In [1]: import numpy as np

In [2]: from numpy import linalg as LA

In [3]: np.set_printoptions(suppress=True, linewidth=120)

In [4]: A = np.load("sample5.npy")

In [5]: A
Out[5]: 
array([[5, 3, 0, 0],
       [2, 0, 0, 0],
       [0, 0, 5, 3],
       [0, 0, 2, 0]])

In [6]: rng = np.random.default_rng(59915)

In [7]: z = rng.permutation(4)

In [8]: z
Out[8]: array([0, 3, 2, 1])

In [9]: other = A[z][:, z]

In [10]: np.allclose(other, A)
Out[10]: False

In [11]: np.trace(other)
Out[11]: np.int64(10)

In [12]: hat = np.triu(np.array([[5, 4, 4, 3], [5, 2, 4, 0], [0, 0, 4, 3], [1, 4, 5, 0]]), 1) + np.eye(4)

In [13]: other = hat @ A @ LA.inv(hat)

In [14]: LA.matrix_rank(other)
Out[14]: np.int64(4)

In [15]: other
Out[15]: 
array([[  13.,  -49.,  170., -537.],
       [   2.,   -8.,   44., -126.],
       [   0.,    0.,   11.,  -30.],
       [   0.,    0.,    2.,   -6.]])

In [16]: np.trace(other), np.trace(A)
Out[16]: (np.float64(10.0), np.int64(10))

In [17]: round(float(LA.det(other)), 4)
Out[17]: 36.0

In [18]: A - A[0]
Out[18]: 
array([[ 0,  0,  0,  0],
       [-3, -3,  0,  0],
       [-5, -3,  5,  3],
       [-5, -3,  2,  0]])

In [19]: np.round(LA.svd(A, compute_uv=False), 4)
Out[19]: array([6.085, 6.085, 0.986, 0.986])

In [20]: LA.matrix_rank(A)
Out[20]: np.int64(4)

In [21]: np.zeros(4, 4)
Traceback (most recent call last):
  Cell In[21], line 1
    np.zeros(4, 4)
TypeError: Cannot interpret '4' as a data type


In [22]: A.sum(axis=0)
Out[22]: array([7, 3, 7, 3])

In [23]: A.sum(axis=1)
Out[23]: array([8, 2, 8, 2])

In [24]: np.count_nonzero(A)
Out[24]: np.int64(6)

In [25]: A.mean(axis=0)
Out[25]: array([1.75, 0.75, 1.75, 0.75])

In [26]: np.diff(A, axis=0)
Out[26]: 
array([[-3, -3,  0,  0],
       [-2,  0,  5,  3],
       [ 0,  0, -3, -3]])

In [27]: LA.rank(A)
Traceback (most recent call last):
  Cell In[27], line 1
    LA.rank(A)
AttributeError: module 'numpy.linalg' has no attribute 'rank'


In [28]: feats = np.array([[2.0, 3.0, 0.0, 0.0],
    ...:     [3.0, -2.0, 3.0, 0.0],
    ...:     [0.0, 3.0, 0.0, 3.0],
    ...:     [0.0, 0.0, 3.0, 1.0]])

In [29]: [round(float(LA.det(feats[:i, :i])), 2) + 0 for i in range(1, 5)]
Out[29]: [2.0, -13.0, -18.0, 99.0]

In [30]: try:
    ...:     LA.cholesky(feats)
    ...: except LA.LinAlgError as e:
    ...:     print(repr(e))
    ...: 
LinAlgError('Matrix is not positive definite')

In [31]: np.all(LA.eigvalsh(feats) > 0)
Out[31]: np.False_

In [32]: w, vecs = LA.eigh(feats)

In [33]: vec = np.array([-2, -2, 0, 2])

In [34]: np.round(vecs * np.maximum(w, 0) @ vecs.T, 4)
Out[34]: 
array([[ 2.6823,  1.5843,  0.6367, -0.0855],
       [ 1.5843,  1.2066,  1.0743,  0.6652],
       [ 0.6367,  1.0743,  1.9513,  1.8251],
       [-0.0855,  0.6652,  1.8251,  1.8944]])

In [35]: vec @ feats @ vec
Out[35]: np.float64(28.0)

In [36]: other = LA.inv(feats)

In [37]: np.round(LA.det(feats) * other, 4)
Out[37]: 
array([[  9.,  27.,   9., -27.],
       [ 27., -18.,  -6.,  18.],
       [  9.,  -6., -13.,  39.],
       [-27.,  18.,  39., -18.]])

In [38]: np.round(feats @ other, 4) + 0
Out[38]: 
array([[1., 0., 0., 0.],
       [0., 1., 0., 0.],
       [0., 0., 1., 0.],
       [0., 0., 0., 1.]])

In [39]: round(float(LA.cond(feats)), 4)
Out[39]: 4.1931

In [40]: (np.abs(other) > 1e-9).astype(int)
Out[40]: 
array([[1, 1, 1, 1],
       [1, 1, 1, 1],
       [1, 1, 1, 1],
       [1, 1, 1, 1]])

In [41]: other.round(4)
Out[41]: 
array([[ 0.0909,  0.2727,  0.0909, -0.2727],
       [ 0.2727, -0.1818, -0.0606,  0.1818],
       [ 0.0909, -0.0606, -0.1313,  0.3939],
       [-0.2727,  0.1818,  0.3939, -0.1818]])
